$ python -q
>>> import numpy as np
>>> import numpy.linalg as la
>>> np.set_printoptions(precision=2, suppress=True, linewidth=160, sign=" ")
>>> M, _ = la.qr(np.array([[-0.4, -0.5, 0.0, 1.5],
...     [0.8, 1.3, 1.2, -0.4],
...     [-1.0, 1.0, 0.0, -1.8],
...     [-2.2, -1.0, 0.0, 0.2]]))
>>> print(M.round(2) + 0)
[[-0.16  0.2   0.22 -0.94]
 [ 0.31 -0.58  0.76  0.  ]
 [-0.39 -0.78 -0.44 -0.21]
 [-0.85  0.11  0.43  0.26]]
>>> B = np.array([[1, -3, -2, -2], [2, -1, 3, 1]])
>>> F = B.T @ B
>>> print(F)
[[ 5 -5  4  0]
 [-5 10  3  5]
 [ 4  3 13  7]
 [ 0  5  7  5]]
>>> left, s, vt = la.svd(F, full_matrices=False)
>>> print((s > 1e-8).sum())
2
>>> print(round(float(np.sqrt((s ** 2).sum())), 2), np.round(la.norm(F), 2))
23.81 23.81
>>> print(np.round(left.T @ F @ vt.T, 2) + 0)
[[ 19.85   0.     0.     0.  ]
 [  0.    13.15   0.     0.  ]
 [  0.     0.     0.     0.  ]
 [  0.     0.     0.     0.  ]]
>>> print(np.round(left.T @ left, 2) + 0)
[[ 1.  0.  0.  0.]
 [ 0.  1.  0.  0.]
 [ 0.  0.  1.  0.]
 [ 0.  0.  0.  1.]]
>>> print(np.allclose(left * s @ vt, F))
True
>>> print(np.cumsum(s ** 2) / np.sum(s ** 2))
[ 0.7  1.   1.   1. ]
>>> print(np.round(s / s[0], 2) + 0)
[ 1.    0.66  0.    0.  ]
>>> print(np.abs(vt[0]))
[ 0.05  0.45  0.74  0.5 ]
>>> vec = np.array([0, -2, -2, 2])
>>> a = np.maximum(F @ vec, 0)
>>> print(np.maximum(F @ vec, 0) - np.maximum(-F @ vec, 0))
[  2 -16 -18 -14]
>>> print(np.flatnonzero(a > 1e-9))
[ 0]
>>> print(F @ F)
[[ 66 -63  57   3]
 [-63 159  84  96]
 [ 57  84 243 141]
 [  3  96 141  99]]
>>> print(np.round(np.abs(la.eigvals(F)).max(), 2))
19.85
>>> print((F - F.T) / 2)
[[ 0.  0.  0.  0.]
 [ 0.  0.  0.  0.]
 [ 0.  0.  0.  0.]
 [ 0.  0.  0.  0.]]
>>> print(np.round(np.sort(np.abs(la.eigvals(F))), 2) + 0)
[  0.     0.    13.15  19.85]
>>> print(np.trace(F))
33
>>> print(round(la.det(F), 2))
0.0
>>> print(np.allclose(F, F.T))
True
>>> A = np.loadtxt("case4.csv", delimiter=",")
>>> print(A)
[[ 0.03  0.12 -0.09  0.06]
 [ 0.12  0.52 -0.4   0.28]
 [-0.09 -0.4   0.31 -0.21]
 [ 0.06  0.28 -0.21  0.15]]
>>> evals, vecs = la.eigvalsh(A)
Traceback (most recent call last):
  File "<python-input-30>", line 1, in <module>
    evals, vecs = la.eigvalsh(A)
    ^^^^^^^^^^^
ValueError: too many values to unpack (expected 2)
>>> evals, vecs = la.eigh(A)
>>> print(np.unique(evals.round(6) + 0, return_counts=True)[1])
[ 3  1]
>>> print(evals.round(2) + 0)
[ 0.  0.  0.  1.]
>>> print(np.round(la.svd(A, compute_uv=False), 2) + 0)
[ 1.  0.  0.  0.]
>>> print(np.round(la.eigvalsh(A @ A), 2) + 0)
[ 0.  0.  0.  1.]
>>> print(np.round(vecs.T @ vecs, 2) + 0)
[[ 1.  0.  0.  0.]
 [ 0.  1.  0.  0.]
 [ 0.  0.  1.  0.]
 [ 0.  0.  0.  1.]]
>>> vec = np.array([1, -1, 0, 0])
>>> print(np.eye(4) - A)
[[ 0.97 -0.12  0.09 -0.06]
 [-0.12  0.48  0.4  -0.28]
 [ 0.09  0.4   0.69  0.21]
 [-0.06 -0.28  0.21  0.85]]
>>> print((vec - A @ vec) @ (A @ vec))
0.0
>>> print(np.trace(A))
1.0
>>> J = np.load("data.npy")
>>> print(J)
[[  1   2   9]
 [ -8  -1  15]
 [-12  -5  18]
 [-11 -13  11]
 [-19 -18   5]
 [-28 -23  11]
 [-32 -19   2]
 [-24 -20  -6]
 [-30 -20 -11]
 [-37 -19  -8]
 [-35 -13   0]
 [-39 -15   8]
 [-39 -18  15]
 [-31 -14  12]
 [-26 -20  17]
 [-26 -21  11]
 [-18 -25   2]
 [-19 -32   5]
 [-28 -36  -4]
 [-29 -37   0]]
>>> cen = J - J.mean(axis=0)
>>> left, s, vt = la.svd(cen, full_matrices=False)
>>> print(vt[0] * np.sign(vt[0, np.abs(vt[0]).argmax()]))
[ 0.68  0.62  0.41]
>>> print(round(float((s ** 2).sum() ** 2 / (s ** 4).sum()), 2))
2.14
>>> print(np.abs(vt[-1]))
[ 0.15  0.66  0.74]
>>> print(s ** 2 / (s ** 2).sum())
[ 0.63  0.22  0.15]
>>> proj = J @ la.solve(J.T @ J, J.T)
>>> print(la.matrix_rank(np.eye(20) - proj))
17
>>> print(np.round(proj @ J[:, 2], 2) + 0)
[  9.  15.  18.  11.   5.  11.   2.  -6. -11.  -8.   0.   8.  15.  12.  17.  11.   2.   5.  -4.   0.]
>>> print(np.round(la.eigvalsh(proj), 2) + 0)
[ 0.  0.  0.  0.  0.  0.  0.  0.  0.  0.  0.  0.  0.  0.  0.  0.  0.  1.  1.  1.]
>>> C2 = np.cov(J, rowvar=False)
>>> print(np.median(J, axis=0))
[-27.  -19.    6.5]
>>> print(C2)
[[ 117.32   51.55   30.68]
 [  51.55  100.45   39.01]
 [  30.68   39.01   72.78]]
>>> print(np.argsort(-J.std(axis=0).round(6), kind="stable"))
[ 0  1  2]
>>> low = la.cholesky(C2)
>>> print(C2 / np.sqrt(np.outer(np.diag(C2), np.diag(C2))))
[[ 1.    0.47  0.33]
 [ 0.47  1.    0.46]
 [ 0.33  0.46  1.  ]]
>>> print(np.diag(low) ** 2)
[ 117.32   77.8    56.38]
>>> print(low @ low.T)
[[ 117.32   51.55   30.68]
 [  51.55  100.45   39.01]
 [  30.68   39.01   72.78]]
>>> print(low)
[[ 10.83   0.     0.  ]
 [  4.76   8.82   0.  ]
 [  2.83   2.89   7.51]]
>>> feats = np.load("arr.npy")
>>> print(feats)
[[ 1.89 -3.79  2.47]
 [ 0.94 -2.4   2.2 ]
 [ 2.4  -2.65  0.79]
 [-0.89 -2.95  5.17]
 [-1.77 -0.83  2.89]
 [-3.13 -0.32  4.25]
 [-3.03  0.59  2.7 ]
 [-1.72 -0.82  2.94]
 [ 3.64 -4.07  1.05]
 [-3.23  0.52  2.51]
 [-4.38  0.74  3.72]
 [-0.62 -1.86  3.34]
 [-4.63  0.92  3.84]
 [ 1.05 -1.31  0.43]
 [ 2.32 -3.55  2.51]
 [ 0.77 -3.29  3.76]
 [-1.61  0.15  1.12]
 [ 2.64 -2.51  0.73]
 [-4.52  0.82  3.83]
 [ 2.01 -3.72  2.56]
 [ 3.61 -3.85  1.09]
 [-4.71  0.76  3.9 ]
 [-1.54  0.3   1.29]
 [-3.25 -0.41  4.25]
 [ 2.19 -3.42  2.49]]
>>> cen = feats - feats.mean(axis=0)
>>> vecs = la.svd(cen)[2][:2]
>>> B = cen - cen @ vecs.T @ vecs
>>> print(la.norm(B, axis=1).round(6).argmax())
0
>>> print(np.diag(vecs.T @ vecs))
[ 0.69  0.52  0.78]
>>> print((cen @ vecs.T).std(axis=0))
[ 3.28  1.18]
>>> print(round(float(la.norm(B) / la.norm(cen)), 2))
0.03
>>> print(np.round(np.cov(cen @ vecs.T, rowvar=False), 2) + 0)
[[ 11.19   0.  ]
 [  0.     1.45]]
>>> print(B.std(axis=0))
[ 0.06  0.08  0.05]
>>> vec = np.array([0, 0, 1])
>>> target = feats @ vec
>>> print(np.round(la.pinv(feats) @ feats, 2) + 0)
[[ 1.  0.  0.]
 [ 0.  1.  0.]
 [ 0.  0.  1.]]
>>> print(np.round(la.solve(feats.T @ feats, feats.T @ target), 2) + 0)
[ 0.  0.  1.]
>>> rng = np.random.default_rng(8505)
>>> target = target + 0.3 * rng.normal(size=25)
>>> print(target)
[ 2.16  2.25  0.1   5.32  2.92  4.78  3.1   2.69  0.4   2.1   4.07  2.81  3.94  0.28  2.19  3.66  1.24  0.94  3.23  2.13  1.33  3.86  1.35  4.71  2.36]
>>> b, *_ = la.lstsq(feats, target)
>>> print(np.round(la.norm(target - feats @ b), 2))
1.47
>>> print(b.round())
[ 1.  1.  2.]
>>> print([round(float(la.norm(la.solve(feats.T @ feats + lam * np.eye(3), feats.T @ target))), 2) for lam in (0, 1, 10, 100)])
[1.84, 0.96, 0.83, 0.63]
>>> print(b)
[ 0.59  0.79  1.55]
>>> arr = np.load("block6.npy")
>>> print(arr)
[[ 5.87  5.09  6.3 ]
 [-7.18 -3.95  5.73]
 [ 1.34  5.96  7.92]
 [-2.36  8.86  3.98]
 [ 8.11 -0.46  5.83]
 [-2.14  8.26 -5.21]
 [ 6.8  -7.21 -1.33]
 [-4.31 -4.52  7.81]
 [-9.5   0.57  3.07]
 [-8.64 -5.04 -0.13]
 [ 5.44 -8.36  0.67]
 [-2.26 -9.13  3.4 ]
 [ 8.65 -2.64  4.27]
 [-8.41 -1.5   5.2 ]]
>>> proj = arr @ la.solve(arr.T @ arr, arr.T)
>>> print(np.allclose(proj @ proj, proj))
True
>>> print(la.matrix_rank(np.eye(14) - proj))
11
>>> print(np.diag(proj))
[ 0.26  0.2   0.28  0.23  0.23  0.22  0.19  0.23  0.18  0.19  0.2   0.2   0.2   0.19]
>>> cen = (arr - arr.mean(axis=0)) / arr.std(axis=0)
>>> print(np.argwhere(np.abs(cen) > 2))
[[ 5  2]]
>>> b = la.lstsq(np.delete(cen, 1, axis=1), cen[:, 1])[0]
>>> print(b)
[-0.02  0.05]
>>> print(np.round(1 - np.var(cen[:, 1] - np.delete(cen, 1, axis=1) @ b), 2))
0.0
>>> print(np.abs(b).argmax())
1
>>> cen = arr - arr.mean(axis=0)
>>> vecs = la.svd(cen)[2][:2]
>>> B = cen - cen @ vecs.T @ vecs
>>> print(np.round(np.diag(vecs.T @ vecs), 2) + 0)
[ 1.  1.  0.]
>>> print((cen @ vecs.T).std(axis=0))
[ 6.38  5.79]
>>> print(np.round(la.norm(B) / la.norm(cen), 2))
0.38
>>> print(np.round(np.cov(cen @ vecs.T, rowvar=False), 2) + 0)
[[ 43.82   0.  ]
 [  0.    36.15]]
>>> mat = np.load("dump.npy")
>>> print(mat)
[[-0.89 -0.01  2.63]
 [ 1.24  2.52 -2.49]
 [-0.3  -3.54 -1.07]
 [-2.8  -1.18  0.02]
 [-4.08  4.75 -3.64]
 [ 3.44 -6.6   0.75]
 [-2.83  3.18 -0.29]
 [ 0.27 -4.21 -1.87]
 [ 5.45  2.26  2.31]
 [ 2.47  3.86 -4.62]
 [-1.06  0.36  0.52]
 [-0.29 -4.28  2.03]
 [ 2.96  1.84 -5.06]
 [-0.03  2.23 -1.97]
 [ 3.24  1.62 -1.49]
 [-5.74 -3.31  0.33]
 [-3.56 -3.31  2.92]]
>>> cen = mat - mat.mean(axis=0)
>>> vecs = la.svd(cen)[2][:2]
>>> B = cen - cen @ vecs.T @ vecs
>>> print(round(la.norm(B) / la.norm(cen), 2))
0.37
>>> print(la.norm(B, axis=1).round(6).argmax())
8
>>> W2 = mat[[4, 0]].astype(float)
>>> for _ in range(5):
...     idx = la.norm(mat[:, None] - W2, axis=-1).argmin(axis=1)
...     W2 = np.array([mat[idx == j].mean(axis=0) for j in range(2)])
... 
>>> print(idx)
[ 1  0  1  1  0  1  0  1  0  0  1  1  0  0  0  1  1]
>>> print(W2[1] - W2[0])
[-2.27 -5.68  2.85]
>>> print(np.bincount(idx))
[ 8  9]
>>> idx = mat[:, 2] > np.median(mat[:, 2])
>>> u = mat[idx].mean(axis=0) - mat[~idx].mean(axis=0)
>>> print(np.argsort(-np.abs(u).round(6), kind="stable"))
[ 2  1  0]
>>> print(u)
[-1.01 -3.37  3.94]
>>> print(((mat - mat.mean(axis=0)) @ u > 0).astype(int))
[ 1  0  1  1  0  1  0  1  0  0  1  1  0  0  0  1  1]
>>> m1 = np.load("w.npy")
>>> print(m1)
[[-0.91  0.2  -0.36]
 [-0.37 -0.78  0.5 ]
 [-0.18  0.59  0.79]]
>>> B = la.inv(m1)
>>> print(round(la.cond(m1), 2))
1.0
>>> print(np.round(la.slogdet(m1)[0], 2))
1.0
>>> print(np.round(m1 @ B, 2) + 0)
[[ 1.  0.  0.]
 [ 0.  1.  0.]
 [ 0.  0.  1.]]
>>> print(np.allclose(B, m1.T))
True
>>> print(la.inv(B))
[[-0.91  0.2  -0.36]
 [-0.37 -0.78  0.5 ]
 [-0.18  0.59  0.79]]
>>> O, R = la.qr(m1)
>>> print(O @ R)
[[-0.91  0.2  -0.36]
 [-0.37 -0.78  0.5 ]
 [-0.18  0.59  0.79]]
>>> print(O)
[[-0.91  0.2  -0.36]
 [-0.37 -0.78  0.5 ]
 [-0.18  0.59  0.79]]
>>> print(np.round(np.trace(O @ O.T), 2))
3.0
>>> print(np.abs(np.diag(R)))
[ 1.  1.  1.]
>>> print(abs(R[0, 0]), round(float(la.norm(m1[:, 0])), 2))
1.0 1.0
>>> print(np.round(O.T @ O, 2) + 0)
[[ 1.  0.  0.]
 [ 0.  1.  0.]
 [ 0.  0.  1.]]
>>> print(R.round(2) + 0)
[[ 1.  0.  0.]
 [ 0.  1.  0.]
 [ 0.  0.  1.]]
